$ python -q
>>> import numpy as np
>>> from numpy import linalg as LA
>>> np.set_printoptions(precision=2, suppress=True, linewidth=120)
>>> rnd = lambda a: np.round(a, 2) + 0
>>> J = np.minimum.outer(np.arange(1, 4), np.arange(1, 4)) * -1
>>> J
array([[-1, -1, -1],
       [-1, -2, -2],
       [-1, -2, -3]])
>>> Q, r_ = LA.qr(J)
>>> rnd(abs(r_[0, 0])), rnd(LA.norm(J[:, 0]))
(np.float64(1.73), np.float64(1.73))
>>> np.trace(Q @ Q.T)
np.float64(3.0)
>>> M2 = np.array([[2, -1, 2, -1, 1],
...     [2, 1, -1, 0, -2],
...     [-2, -2, 2, 2, 0],
...     [-2, -2, -2, 0, -1],
...     [1, 0, -1, 0, -1]])
>>> mat = np.triu(M2)
>>> mat
array([[ 2, -1,  2, -1,  1],
       [ 0,  1, -1,  0, -2],
       [ 0,  0,  2,  2,  0],
       [ 0,  0,  0,  0, -1],
       [ 0,  0,  0,  0, -1]])
>>> rng = np.random.default_rng(711)
>>> labels = rng.permutation(5)
>>> labels
array([3, 1, 2, 4, 0])
>>> M2 = mat[labels][:, labels]
>>> rnd(np.sort(np.abs(LA.eigvals(M2))))
array([0., 1., 1., 2., 2.])
>>> M2
array([[ 0,  0,  0, -1,  0],
       [ 0,  1, -1, -2,  0],
       [ 2,  0,  2,  0,  0],
       [ 0,  0,  0, -1,  0],
       [-1, -1,  2,  1,  2]])
>>> np.allclose(M2, mat)
False
>>> rnd(LA.det(M2)), rnd(LA.det(mat[labels]))
(np.float64(0.0), np.float64(0.0))
>>> np.trace(M2)
np.int64(4)
>>> LA.matrix_rank(mat, rtol=0.1)
np.int64(4)
>>> LA.cond(mat) > 100
np.True_
>>> np.argsort(-LA.norm(mat, axis=0).round(6), kind="stable")[:3]
array([2, 4, 3])
>>> rnd(LA.norm(mat, 2) / LA.norm(mat))
np.float64(0.76)
>>> vec = np.array([0, 2, 1, 2, 0])
>>> h1 = np.maximum(mat @ vec, 0)
>>> np.maximum(mat @ (3 * vec), 0)
array([ 0,  3, 18,  0,  0])
>>> np.maximum(mat @ vec, 0) - np.maximum(-mat @ vec, 0)
array([-2,  1,  6,  0,  0])
>>> mat * (h1 > 1e-9)[:, None]
array([[ 0,  0,  0,  0,  0],
       [ 0,  1, -1,  0, -2],
       [ 0,  0,  2,  2,  0],
       [ 0,  0,  0,  0,  0],
       [ 0,  0,  0,  0,  0]])
>>> h1
array([0, 1, 6, 0, 0])
>>> rnd(np.tanh(mat @ vec))
array([-0.96,  0.76,  1.  ,  0.  ,  0.  ])
>>> U, sv, Vh = LA.svd(mat)
>>> np.argmax(sv[:-1] / (sv[1:] + 1e-6)) + 1
np.int64(4)
>>> M2 = U[:, :4] @ np.diag(sv[:4]) @ Vh[:4]
>>> LA.matrix_rank(mat, rtol=0.05)
np.int64(4)
>>> rnd(LA.norm(mat - M2) / LA.norm(mat))
np.float64(0.0)
>>> np.poly(mat)
array([ 1., -4.,  3.,  4., -4.,  0.])
>>> rnd(LA.det(mat.T))
np.float64(0.0)
>>> K = np.load("block15.npy")
>>> K
array([[ 0.96,  0.91, -0.59,  0.05, -0.04],
       [ 0.93,  0.96,  0.9 , -0.88, -0.54],
       [ 0.98,  0.85, -0.99,  0.85,  0.41],
       [ 0.72,  0.81,  0.84, -0.77, -0.41],
       [ 0.99,  0.98, -0.68, -0.07, -0.12],
       [-0.78, -0.66,  0.41, -0.08,  0.  ],
       [-0.72, -0.84, -0.91,  0.84,  0.48],
       [ 0.57,  0.97,  1.  , -1.  , -0.92],
       [-0.86, -0.69,  0.81, -0.46, -0.16],
       [-0.96, -0.96, -0.65,  0.74,  0.41],
       [ 0.72,  0.68,  0.05, -0.23, -0.12],
       [-1.  , -1.  ,  1.  , -0.89, -0.38],
       [ 0.98,  0.82, -1.  ,  0.94,  0.56],
       [ 0.95,  0.95,  0.75, -0.79, -0.45],
       [-0.99, -0.97,  0.95, -0.55, -0.16],
       [-0.99, -0.98,  0.41,  0.28,  0.2 ],
       [-0.92, -0.08,  1.  , -0.99, -0.81],
       [ 0.89,  0.75, -0.78,  0.39,  0.12],
       [ 0.86,  0.48, -0.98,  0.86,  0.45],
       [ 0.82,  0.74, -0.34, -0.01, -0.04],
       [-0.25, -0.64, -0.96,  0.88,  0.51],
       [ 0.  ,  0.45,  0.94, -0.83, -0.45],
       [ 0.99,  0.99,  0.55, -0.79, -0.48],
       [-0.98, -0.95,  0.46,  0.13,  0.12],
       [-0.65,  0.27,  1.  , -0.98, -0.71],
       [-0.99, -0.96,  0.72, -0.09,  0.04],
       [ 0.92,  0.62, -0.98,  0.87,  0.45],
       [ 0.98,  0.99,  1.  , -0.99, -0.81],
       [-0.98, -0.87,  0.98, -0.79, -0.35]])
>>> M2 = K / np.sqrt((K ** 2).mean(axis=1, keepdims=True))
>>> LA.matrix_rank(K - K.mean(axis=1, keepdims=True))
np.int64(4)
>>> rnd(M2[25])
array([-1.42, -1.38,  1.03, -0.13,  0.06])
>>> gram = np.cov(K, rowvar=False)
>>> np.argsort(-K.std(axis=0).round(6), kind="stable")
array([0, 1, 2, 3, 4])
>>> rnd(LA.eigvalsh(gram)[::-1])
array([1.55, 1.2 , 0.04, 0.02, 0.  ])
>>> rnd(K.std(axis=0))
array([0.87, 0.81, 0.8 , 0.69, 0.43])
>>> P = K @ LA.solve(K.T @ K, K.T)
>>> rnd(P @ K[:, 3])
array([ 0.05, -0.88,  0.85, -0.77, -0.07, -0.08,  0.84, -1.  , -0.46,  0.74, -0.23, -0.89,  0.94, -0.79, -0.55,  0.28,
       -0.99,  0.39,  0.86, -0.01,  0.88, -0.83, -0.79,  0.13, -0.98, -0.09,  0.87, -0.99, -0.79])
>>> rnd(np.trace(P))
np.float64(5.0)
>>> f, g = K[16], K[20]
>>> rnd(f @ f)
np.float64(3.49)
>>> rnd(f @ g)
np.float64(-1.96)
>>> pr = (f @ g) / (f @ f) * f
>>> rnd((g - pr) @ f)
np.float64(0.0)
>>> LA.matrix_rank(np.outer(f, g))
np.int64(1)
>>> rnd(LA.norm(f + g) ** 2 + LA.norm(f - g) ** 2)
np.float64(11.83)
>>> D = LA.norm(K[:, None] - K[None], axis=-1)
>>> D[14].round(6).argsort(kind="stable")[:4]
array([14, 28,  8, 11])
>>> (D + 1e9 * np.eye(29)).round(6).argmin(axis=1)
array([ 4, 13, 12, 13,  0, 23,  9, 27, 14,  6, 19, 28,  2,  1, 28, 23, 24,  0, 26,  0,  6, 24, 13, 15, 16, 23, 18,  1,
       11])
>>> rnd(D[:5, :5])
array([[0.  , 1.83, 1.  , 1.71, 0.19],
       [1.83, 0.  , 2.74, 0.31, 1.83],
       [1.  , 2.74, 0.  , 2.59, 1.11],
       [1.71, 0.31, 2.59, 0.  , 1.73],
       [0.19, 1.83, 1.11, 1.73, 0.  ]])
>>> D.mean(axis=1).argmax()
np.int64(6)
>>> feats = np.loadtxt("x.csv", delimiter=",")
>>> rnd(feats)
array([[-0.62,  1.52,  1.15],
       [-1.24,  0.6 , -1.45],
       [-1.44, -1.16,  0.75]])
>>> Q, r_ = LA.qr(feats)
>>> rnd(Q)
array([[-0.31,  0.76,  0.57],
       [-0.62,  0.3 , -0.73],
       [-0.72, -0.58,  0.38]])
>>> rnd(np.abs(np.diag(r_)))
array([2., 2., 2.])
>>> np.allclose(r_.T @ r_, feats.T @ feats)
True
>>> rnd(r_)
array([[2., 0., 0.],
       [0., 2., 0.],
       [0., 0., 2.]])
>>> vec = np.array([1, -1, 0])
>>> rnd((feats * vec).sum(axis=1))
array([-2.13, -1.83, -0.28])
>>> rnd(feats * vec)
array([[-0.62, -1.52,  0.  ],
       [-1.24, -0.6 ,  0.  ],
       [-1.44,  1.16,  0.  ]])
>>> rnd(feats @ np.ones(3))
array([ 2.05, -2.09, -1.85])
>>> rnd(np.einsum("ij,j->i", feats, vec))
array([-2.13, -1.83, -0.28])
>>> rnd(feats @ vec)
array([-2.13, -1.83, -0.28])
>>> Q = feats.astype(float).copy()
>>> for j in range(3):
...     Q[:, j] -= Q[:, :j] @ (Q[:, :j].T @ Q[:, j])
...     Q[:, j] /= LA.norm(Q[:, j])
... 
>>> rnd(Q.T @ Q)
array([[1., 0., 0.],
       [0., 1., 0.],
       [0., 0., 1.]])
>>> rnd(Q)
array([[-0.31,  0.76,  0.57],
       [-0.62,  0.3 , -0.73],
       [-0.72, -0.58,  0.38]])
>>> rnd(Q.T @ feats)
array([[2., 0., 0.],
       [0., 2., 0.],
       [0., 0., 2.]])
>>> X = np.load("sample0.npy")
>>> X
array([[ 0,  6,  7,  3,  4],
       [ 6,  4, 10,  3,  0],
       [ 7, 10, -2, -3, -5],
       [ 3,  3, -3, -8, -7],
       [ 4,  0, -5, -7,  8]])
>>> # equal to its transpose
>>> ev, evecs = LA.eigh(X)
>>> (ev > 1e-8).sum(), (ev < -1e-8).sum()
(np.int64(2), np.int64(3))
>>> rnd(ev.sum()), np.trace(X)
(np.float64(2.0), np.int64(2))
>>> rnd(evecs @ np.diag(ev) @ evecs.T)
array([[ 0.,  6.,  7.,  3.,  4.],
       [ 6.,  4., 10.,  3.,  0.],
       [ 7., 10., -2., -3., -5.],
       [ 3.,  3., -3., -8., -7.],
       [ 4.,  0., -5., -7.,  8.]])
>>> np.unique(ev.round(6) + 0, return_counts=True)[1]
array([1, 1, 1, 1, 1])
>>> rnd(ev)
array([-17.18,  -5.42,  -3.66,  11.42,  16.84])
>>> rnd(LA.eigvalsh(X + -1 * np.eye(5)))
array([-18.18,  -6.42,  -4.66,  10.42,  15.84])
>>> rnd(evecs.T @ evecs)
array([[1., 0., 0., 0., 0.],
       [0., 1., 0., 0., 0.],
       [0., 0., 1., 0., 0.],
       [0., 0., 0., 1., 0.],
       [0., 0., 0., 0., 1.]])
